>>> import numpy as np
>>> np.set_printoptions(precision=2, suppress=True, linewidth=200, floatmode="fixed")
>>> def tidy(a):
...     return np.round(a, 2) + 0
... 
>>> feats = np.array([[-0.1, 0.2, -0.6, -0.1],
...     [-2.0, -0.7, 1.2, -0.9],
...     [-0.51, -0.99, 0.06, -1.08],
...     [-2.5, -1.0, 0.7, 0.3],
...     [-0.7, -0.6, -0.9, 0.1],
...     [-0.6, -1.0, 0.0, -1.0]])
>>> print(feats)
[[-0.10  0.20 -0.60 -0.10]
 [-2.00 -0.70  1.20 -0.90]
 [-0.51 -0.99  0.06 -1.08]
 [-2.50 -1.00  0.70  0.30]
 [-0.70 -0.60 -0.90  0.10]
 [-0.60 -1.00  0.00 -1.00]]
>>> vec = np.array([2, -5, -1, 0])
>>> print(tidy(feats @ np.ones(4)))
[-0.60 -2.40 -2.52 -2.50 -2.10 -2.60]
>>> print(tidy(feats @ (2 * vec)))
[-1.20 -3.40  7.74 -1.40  5.00  7.60]
>>> print(tidy(feats @ vec))
[-0.60 -1.70  3.87 -0.70  2.50  3.80]
>>> print(np.linalg.norm(feats @ vec) <= np.linalg.norm(feats, 2) * np.linalg.norm(vec) + 1e-9)
True
>>> T = np.stack([feats, 5 * feats, feats[::-1]])
>>> print(tidy(np.einsum("bij,cij->bc", T, T)))
[[ 21.43 107.15   5.19]
 [107.15 535.76  25.93]
 [  5.19  25.93  21.43]]
>>> print(np.linalg.matrix_rank(T.reshape(3, -1)))
2
>>> print(tidy(np.linalg.norm(T, axis=(1, 2))))
[ 4.63 23.15  4.63]
>>> f = np.array([3, 6, -5, 4, 5, -6, 3, -6, -4, -6])
>>> v = np.array([5, 6, 6, 0, 6, 3, 7, 4, 9, 5])
>>> F = f[:, None] + v[None, :]
>>> print(F)
[[ 8  9  9  3  9  6 10  7 12  8]
 [11 12 12  6 12  9 13 10 15 11]
 [ 0  1  1 -5  1 -2  2 -1  4  0]
 [ 9 10 10  4 10  7 11  8 13  9]
 [10 11 11  5 11  8 12  9 14 10]
 [-1  0  0 -6  0 -3  1 -2  3 -1]
 [ 8  9  9  3  9  6 10  7 12  8]
 [-1  0  0 -6  0 -3  1 -2  3 -1]
 [ 1  2  2 -4  2 -1  3  0  5  1]
 [-1  0  0 -6  0 -3  1 -2  3 -1]]
>>> r = np.linalg.matrix_rank(F)
>>> print(r)
2
>>> ns = np.linalg.svd(F)[2][r:].T
>>> print(np.linalg.matrix_rank(F.T @ F), np.linalg.matrix_rank(F @ F.T))
2 2
>>> print(ns.shape)
(10, 8)
>>> print(np.allclose(F @ ns, 0))
True
>>> print([int(np.linalg.matrix_rank(np.delete(F, i, axis=0))) for i in range(10)])
[2, 2, 2, 2, 2, 2, 2, 2, 2, 2]
>>> arr = np.load("data.npy")
>>> print(arr)
[[-4.00 -1.00  0.00  0.00  0.00  0.00]
 [-1.00 -1.00 -1.00  0.00  0.00  0.00]
 [ 0.00 -1.00 -4.00 -1.00  0.00  0.00]
 [ 0.00  0.00 -1.00  3.00 -1.00  0.00]
 [ 0.00  0.00  0.00 -1.00 -5.00 -1.00]
 [ 0.00  0.00  0.00  0.00 -1.00 -5.00]]
>>> hat = feats @ np.linalg.solve(feats.T @ feats, feats.T)
>>> print(np.allclose(hat @ hat, hat))
True
>>> print(tidy((np.eye(6) - hat) @ feats))
[[0.00 0.00 0.00 0.00]
 [0.00 0.00 0.00 0.00]
 [0.00 0.00 0.00 0.00]
 [0.00 0.00 0.00 0.00]
 [0.00 0.00 0.00 0.00]
 [0.00 0.00 0.00 0.00]]
>>> print(tidy(np.trace(hat)))
4.0
>>> rng = np.random.default_rng(593169)
>>> idx = rng.permutation(6)
>>> print(idx)
[0 2 3 4 5 1]
>>> Y = arr[idx][:, idx]
>>> print(tidy(np.linalg.det(Y)), tidy(np.linalg.det(arr[idx])))
-688.0 -688.0
>>> print(tidy(np.sort(np.abs(np.linalg.eigvals(Y)))))
[0.46 3.27 4.00 4.12 4.63 6.06]
>>> print(np.allclose(Y, arr))
False
>>> print(Y)
[[-4.00  0.00  0.00  0.00  0.00 -1.00]
 [ 0.00 -4.00 -1.00  0.00  0.00 -1.00]
 [ 0.00 -1.00  3.00 -1.00  0.00  0.00]
 [ 0.00  0.00 -1.00 -5.00 -1.00  0.00]
 [ 0.00  0.00  0.00 -1.00 -5.00  0.00]
 [-1.00 -1.00  0.00  0.00  0.00 -1.00]]
>>> Y = np.linalg.inv(arr)
>>> print(tidy(np.linalg.inv(Y)))
[[-4.00 -1.00  0.00  0.00  0.00  0.00]
 [-1.00 -1.00 -1.00  0.00  0.00  0.00]
 [ 0.00 -1.00 -4.00 -1.00  0.00  0.00]
 [ 0.00  0.00 -1.00  3.00 -1.00  0.00]
 [ 0.00  0.00  0.00 -1.00 -5.00 -1.00]
 [ 0.00  0.00  0.00  0.00 -1.00 -5.00]]
>>> print(tidy(np.linalg.det(arr) * np.linalg.det(Y)))
1.0
>>> print(tidy(np.linalg.det(arr) * Y))
[[ 255.00 -332.00   77.00   24.00   -5.00    1.00]
 [-332.00 1328.00 -308.00  -96.00   20.00   -4.00]
 [  77.00 -308.00  231.00   72.00  -15.00    3.00]
 [  24.00  -96.00   72.00 -192.00   40.00   -8.00]
 [  -5.00   20.00  -15.00   40.00  135.00  -27.00]
 [   1.00   -4.00    3.00   -8.00  -27.00  143.00]]
>>> W1 = np.array([[3, 1, -1],
...     [-2, 0, 2],
...     [1, 0, 1],
...     [0, -1, -3],
...     [-2, 0, 2],
...     [-3, 1, 1]])
>>> beta = np.array([1, -3, 3])
>>> hid = np.maximum(arr @ W1 + beta, 0)
>>> print((hid > 0).astype(int))
[[0 0 1]
 [0 0 1]
 [0 0 0]
 [1 0 0]
 [1 0 0]
 [1 0 0]]
>>> print(np.linalg.matrix_rank(hid))
2
>>> print(hid)
[[ 0.00  0.00  5.00]
 [ 0.00  0.00  1.00]
 [ 0.00  0.00  0.00]
 [ 2.00  0.00  0.00]
 [14.00  0.00  0.00]
 [18.00  0.00  0.00]]
>>> W2 = np.array([[1, 4], [-1, -4], [0, 4]])
>>> print(hid @ W2)
[[ 0.00 20.00]
 [ 0.00  4.00]
 [ 0.00  0.00]
 [ 2.00  8.00]
 [14.00 56.00]
 [18.00 72.00]]
>>> print(W1 @ W2)
[[  2   4]
 [ -2   0]
 [  1   8]
 [  1  -8]
 [ -2   0]
 [ -4 -12]]
>>> O, _ = np.linalg.qr(np.array([[0.8, 0.9, 0.3, 0.1, 0.4, -1.8],
...     [0.7, -1.7, 0.3, -0.9, -1.2, -1.0],
...     [0.5, -0.6, 1.5, -0.8, -0.4, -1.0],
...     [2.1, 1.1, 1.2, -0.6, 1.4, -0.5],
...     [-0.6, 2.5, -0.2, -0.1, 0.0, -2.0],
...     [-0.1, -0.7, -0.7, -0.4, -0.8, -0.1],
...     [0.8, -2.7, 1.7, 2.0, 0.5, -2.6],
...     [-0.8, 0.2, 0.7, -0.2, 0.7, 0.0],
...     [1.2, 0.9, -1.1, 1.1, 2.5, 1.7],
...     [-0.4, -0.7, 1.1, 2.1, -0.3, 1.3]]))
>>> mat = O @ O.T
>>> print(tidy(mat))
[[ 0.31  0.03  0.00  0.19  0.33 -0.01  0.16 -0.19  0.02 -0.07]
 [ 0.03  0.41  0.13  0.05 -0.21  0.19  0.09 -0.26 -0.20 -0.17]
 [ 0.00  0.13  0.36  0.29 -0.09 -0.09  0.03  0.16 -0.28  0.01]
 [ 0.19  0.05  0.29  0.74 -0.04 -0.17 -0.08 -0.05  0.16  0.00]
 [ 0.33 -0.21 -0.09 -0.04  0.72 -0.07 -0.03 -0.03 -0.16 -0.06]
 [-0.01  0.19 -0.09 -0.17 -0.07  0.18 -0.01 -0.21 -0.04 -0.15]
 [ 0.16  0.09  0.03 -0.08 -0.03 -0.01  0.94  0.08  0.06  0.05]
 [-0.19 -0.26  0.16 -0.05 -0.03 -0.21  0.08  0.69 -0.06 -0.17]
 [ 0.02 -0.20 -0.28  0.16 -0.16 -0.04  0.06 -0.06  0.75 -0.09]
 [-0.07 -0.17  0.01  0.00 -0.06 -0.15  0.05 -0.17 -0.09  0.89]]
>>> print(tidy(np.linalg.norm(mat[1] - mat[5])))
0.46
>>> print(tidy(np.linalg.norm(mat, axis=0)))
[0.56 0.64 0.60 0.86 0.85 0.43 0.97 0.83 0.87 0.94]
>>> evals, V = np.linalg.eigh(mat)
>>> vec = np.array([2, -2, -4, -4, -7, -4, 2, 9, -8, 3])
>>> print(tidy(np.abs(mat).sum(axis=1).max()), tidy(np.abs(evals).max()))
1.89 1.0
>>> print(tidy(np.linalg.eigvalsh(mat[1:, 1:])))
[0.00 0.00 0.00 0.69 1.00 1.00 1.00 1.00 1.00]
>>> idx = rng.permutation(10)
>>> print(idx)
[8 4 3 1 2 5 0 7 6 9]
>>> Y = mat[idx][:, idx]
>>> print(tidy(Y))
[[ 0.75 -0.16  0.16 -0.20 -0.28 -0.04  0.02 -0.06  0.06 -0.09]
 [-0.16  0.72 -0.04 -0.21 -0.09 -0.07  0.33 -0.03 -0.03 -0.06]
 [ 0.16 -0.04  0.74  0.05  0.29 -0.17  0.19 -0.05 -0.08  0.00]
 [-0.20 -0.21  0.05  0.41  0.13  0.19  0.03 -0.26  0.09 -0.17]
 [-0.28 -0.09  0.29  0.13  0.36 -0.09  0.00  0.16  0.03  0.01]
 [-0.04 -0.07 -0.17  0.19 -0.09  0.18 -0.01 -0.21 -0.01 -0.15]
 [ 0.02  0.33  0.19  0.03  0.00 -0.01  0.31 -0.19  0.16 -0.07]
 [-0.06 -0.03 -0.05 -0.26  0.16 -0.21 -0.19  0.69  0.08 -0.17]
 [ 0.06 -0.03 -0.08  0.09  0.03 -0.01  0.16  0.08  0.94  0.05]
 [-0.09 -0.06  0.00 -0.17  0.01 -0.15 -0.07 -0.17  0.05  0.89]]
>>> print(tidy(np.diag(Y)))
[0.75 0.72 0.74 0.41 0.36 0.18 0.31 0.69 0.94 0.89]
>>> print(tidy(np.sort(np.abs(np.linalg.eigvals(Y)))))
[0.00 0.00 0.00 0.00 1.00 1.00 1.00 1.00 1.00 1.00]
>>> W0 = np.load("mat.npy")
>>> print(W0)
[[-3 -2 -1  0  1  2  3  4  5  6]
 [ 7  8  9 10 11 12 13 14 15 16]
 [17 18 19 20 21 22 23 24 25 26]
 [27 28 29 30 31 32 33 34 35 36]
 [37 38 39 40 41 42 43 44 45 46]]
>>> U, s, Vh = np.linalg.svd(W0)
>>> print(np.argmax(s[:-1] / (s[1:] + 1e-6)) + 1)
2
>>> Y = U[:, :2] @ np.diag(s[:2]) @ Vh[:2]
>>> print(tidy(np.linalg.norm(W0 - Y) / np.linalg.norm(W0)))
0.0
>>> print(tidy(np.linalg.norm(W0 - Y, 2)), tidy(s[2]))
0.0 0.0
>>> data = np.load("sample14.npy")
>>> print(data)
[[1.00 0.90 0.81]
 [0.90 1.00 0.90]
 [0.81 0.90 1.00]]
>>> C2 = feats.T @ feats
>>> print(np.linalg.matrix_rank(C2))
4
>>> print(tidy(np.linalg.svd(feats, compute_uv=False) ** 2))
[16.04  2.99  2.12  0.28]
>>> print(np.linalg.lstsq(mat[:-1].T, mat[-1])[2])
6
>>> print(np.unique(mat.round(6), axis=0).shape)
(10, 10)
>>> print(np.abs(np.diag(np.linalg.qr(mat)[1])) > 1e-9)
[ True  True  True  True  True  True False False False False]
>>> print(np.allclose(mat[:-1].T @ np.linalg.lstsq(mat[:-1].T, mat[-1])[0], mat[-1]))
True
>>> print(tidy(np.linalg.det(data[::-1])))
-0.04
>>> print(tidy(np.poly(data)))
[ 1.00 -3.00  0.72 -0.04]
>>> print(np.kron(np.eye(2, dtype=int), data))
[[1.00 0.90 0.81 0.00 0.00 0.00]
 [0.90 1.00 0.90 0.00 0.00 0.00]
 [0.81 0.90 1.00 0.00 0.00 0.00]
 [0.00 0.00 0.00 1.00 0.90 0.81]
 [0.00 0.00 0.00 0.90 1.00 0.90]
 [0.00 0.00 0.00 0.81 0.90 1.00]]
>>> print(tidy(np.linalg.det(data.T)))
0.04
>>> print(tidy(np.linalg.eigvals(data).sum().real))
3.0
>>> J = np.load("arr.npy")
>>> print(J)
[[ 4 17  1  3]
 [13 41  4  3]
 [13 41  4  3]
 [ 0  1  0  3]
 [10 33  3  3]
 [ 4 17  1  3]
 [13 41  4  3]
 [ 0  1  0  3]
 [ 7 25  2  3]
 [ 1  9  0  3]
 [13 41  4  3]
 [10 33  3  3]
 [10 33  3  3]
 [ 1  9  0  3]]
>>> U, s, Vh = np.linalg.svd(J)
>>> V = Vh[:(s > 1e-8).sum()]
>>> vec = J[1] + 5 * J[0] + rng.integers(2) * np.eye(4)[3]
>>> print(vec)
[ 33.00 126.00   9.00  19.00]
>>> print(tidy(V.T @ V))
[[ 0.80  0.02  0.40 -0.01]
 [ 0.02  1.00 -0.05  0.00]
 [ 0.40 -0.05  0.20  0.02]
 [-0.01  0.00  0.02  1.00]]
>>> print(np.allclose(V.T @ V @ vec, vec))
False
>>> print(tidy(np.diag(V.T @ V)))
[0.80 1.00 0.20 1.00]
>>> U, s, Vh = np.linalg.svd(J)
>>> print(np.argmax(s[:-1] / (s[1:] + 1e-6)) + 1)
3
>>> Y = U[:, :3] @ np.diag(s[:3]) @ Vh[:3]
>>> print(tidy(Y))
[[ 4.00 17.00  1.00  3.00]
 [13.00 41.00  4.00  3.00]
 [13.00 41.00  4.00  3.00]
 [ 0.00  1.00  0.00  3.00]
 [10.00 33.00  3.00  3.00]
 [ 4.00 17.00  1.00  3.00]
 [13.00 41.00  4.00  3.00]
 [ 0.00  1.00  0.00  3.00]
 [ 7.00 25.00  2.00  3.00]
 [ 1.00  9.00  0.00  3.00]
 [13.00 41.00  4.00  3.00]
 [10.00 33.00  3.00  3.00]
 [10.00 33.00  3.00  3.00]
 [ 1.00  9.00  0.00  3.00]]
>>> print(tidy(np.trace(np.linalg.pinv(J) @ J)))
3.0
>>> print(np.allclose(J[:-1].T @ np.linalg.lstsq(J[:-1].T, J[-1])[0], J[-1]))
True
>>> try:
...     np.linalg.inv(J)
... except np.linalg.LinAlgError as e:
...     print("failed:", e)
... 
failed: Last 2 dimensions of the array must be square
>>> print(tidy(J @ np.linalg.pinv(J) @ J))
[[ 4.00 17.00  1.00  3.00]
 [13.00 41.00  4.00  3.00]
 [13.00 41.00  4.00  3.00]
 [ 0.00  1.00  0.00  3.00]
 [10.00 33.00  3.00  3.00]
 [ 4.00 17.00  1.00  3.00]
 [13.00 41.00  4.00  3.00]
 [ 0.00  1.00  0.00  3.00]
 [ 7.00 25.00  2.00  3.00]
 [ 1.00  9.00  0.00  3.00]
 [13.00 41.00  4.00  3.00]
 [10.00 33.00  3.00  3.00]
 [10.00 33.00  3.00  3.00]
 [ 1.00  9.00  0.00  3.00]]
>>> print(np.abs(np.diag(np.linalg.qr(J)[1])) > 1e-9)
[ True  True  True False]
